$ python3 -q
>>> import numpy as np
>>> np.set_printoptions(precision=2, suppress=True, linewidth=160)
>>> J = np.loadtxt("block18.csv", delimiter=",")
>>> J
array([[ -5.,   2.,  -7.,   1.,   9.,  -4.,  -3.,  -5.,  -1.],
       [-10.,   4., -14.,   2.,  18.,  -8.,  -6., -10.,  -2.],
       [-10.,   4., -14.,   2.,  18.,  -8.,  -6., -10.,  -2.],
       [-10.,   4., -14.,   2.,  18.,  -8.,  -6., -10.,  -2.],
       [  0.,   0.,   0.,   0.,   0.,   0.,   0.,   0.,   0.],
       [-10.,   4., -14.,   2.,  18.,  -8.,  -6., -10.,  -2.],
       [-15.,   6., -21.,   3.,  27., -12.,  -9., -15.,  -3.],
       [  0.,   0.,   0.,   0.,   0.,   0.,   0.,   0.,   0.],
       [-10.,   4., -14.,   2.,  18.,  -8.,  -6., -10.,  -2.],
       [-15.,   6., -21.,   3.,  27., -12.,  -9., -15.,  -3.],
       [ -5.,   2.,  -7.,   1.,   9.,  -4.,  -3.,  -5.,  -1.],
       [-10.,   4., -14.,   2.,  18.,  -8.,  -6., -10.,  -2.],
       [  0.,   0.,   0.,   0.,   0.,   0.,   0.,   0.,   0.],
       [-15.,   6., -21.,   3.,  27., -12.,  -9., -15.,  -3.],
       [ -5.,   2.,  -7.,   1.,   9.,  -4.,  -3.,  -5.,  -1.]])
>>> rank = np.linalg.matrix_rank(J)
>>> rank
np.int64(1)
>>> null = np.linalg.svd(J)[2][rank:].T
>>> np.linalg.matrix_rank(J.T @ J), np.linalg.matrix_rank(J @ J.T)
(np.int64(1), np.int64(1))
>>> [int(np.linalg.matrix_rank(J[:i])) for i in range(1, len(J) + 1)]
[1, 1, 1, 1, 1, 1, 1, 1, 1, 1, 1, 1, 1, 1, 1]
>>> [int(np.linalg.matrix_rank(np.delete(J, i, axis=0))) for i in range(15)]
[1, 1, 1, 1, 1, 1, 1, 1, 1, 1, 1, 1, 1, 1, 1]
>>> rng = np.random.default_rng(6580)
>>> Y = J + rng.integers(-2, 3, (15, 1)) @ rng.integers(-2, 3, (1, 9))
>>> Y
array([[ -6.,   3.,  -6.,   3.,   7.,  -2.,  -2.,  -4.,  -2.],
       [ -9.,   3., -15.,   0.,  20., -10.,  -7., -11.,  -1.],
       [-10.,   4., -14.,   2.,  18.,  -8.,  -6., -10.,  -2.],
       [-10.,   4., -14.,   2.,  18.,  -8.,  -6., -10.,  -2.],
       [  2.,  -2.,  -2.,  -4.,   4.,  -4.,  -2.,  -2.,   2.],
       [-11.,   5., -13.,   4.,  16.,  -6.,  -5.,  -9.,  -3.],
       [-17.,   8., -19.,   7.,  23.,  -8.,  -7., -13.,  -5.],
       [  0.,   0.,   0.,   0.,   0.,   0.,   0.,   0.,   0.],
       [-12.,   6., -12.,   6.,  14.,  -4.,  -4.,  -8.,  -4.],
       [-17.,   8., -19.,   7.,  23.,  -8.,  -7., -13.,  -5.],
       [ -6.,   3.,  -6.,   3.,   7.,  -2.,  -2.,  -4.,  -2.],
       [ -9.,   3., -15.,   0.,  20., -10.,  -7., -11.,  -1.],
       [  0.,   0.,   0.,   0.,   0.,   0.,   0.,   0.,   0.],
       [-14.,   5., -22.,   1.,  29., -14., -10., -16.,  -2.],
       [ -5.,   2.,  -7.,   1.,   9.,  -4.,  -3.,  -5.,  -1.]])
>>> np.abs(Y - J).sum(axis=1)
array([12., 12.,  0.,  0., 24., 12., 24.,  0., 24., 24., 12., 12.,  0., 12.,  0.])
>>> np.round(np.linalg.svd(Y - J, compute_uv=False), 2) + 0
array([19.9,  0. ,  0. ,  0. ,  0. ,  0. ,  0. ,  0. ,  0. ])
>>> Y - J
array([[-1.,  1.,  1.,  2., -2.,  2.,  1.,  1., -1.],
       [ 1., -1., -1., -2.,  2., -2., -1., -1.,  1.],
       [ 0.,  0.,  0.,  0.,  0.,  0.,  0.,  0.,  0.],
       [ 0.,  0.,  0.,  0.,  0.,  0.,  0.,  0.,  0.],
       [ 2., -2., -2., -4.,  4., -4., -2., -2.,  2.],
       [-1.,  1.,  1.,  2., -2.,  2.,  1.,  1., -1.],
       [-2.,  2.,  2.,  4., -4.,  4.,  2.,  2., -2.],
       [ 0.,  0.,  0.,  0.,  0.,  0.,  0.,  0.,  0.],
       [-2.,  2.,  2.,  4., -4.,  4.,  2.,  2., -2.],
       [-2.,  2.,  2.,  4., -4.,  4.,  2.,  2., -2.],
       [-1.,  1.,  1.,  2., -2.,  2.,  1.,  1., -1.],
       [ 1., -1., -1., -2.,  2., -2., -1., -1.,  1.],
       [ 0.,  0.,  0.,  0.,  0.,  0.,  0.,  0.,  0.],
       [ 1., -1., -1., -2.,  2., -2., -1., -1.,  1.],
       [ 0.,  0.,  0.,  0.,  0.,  0.,  0.,  0.,  0.]])
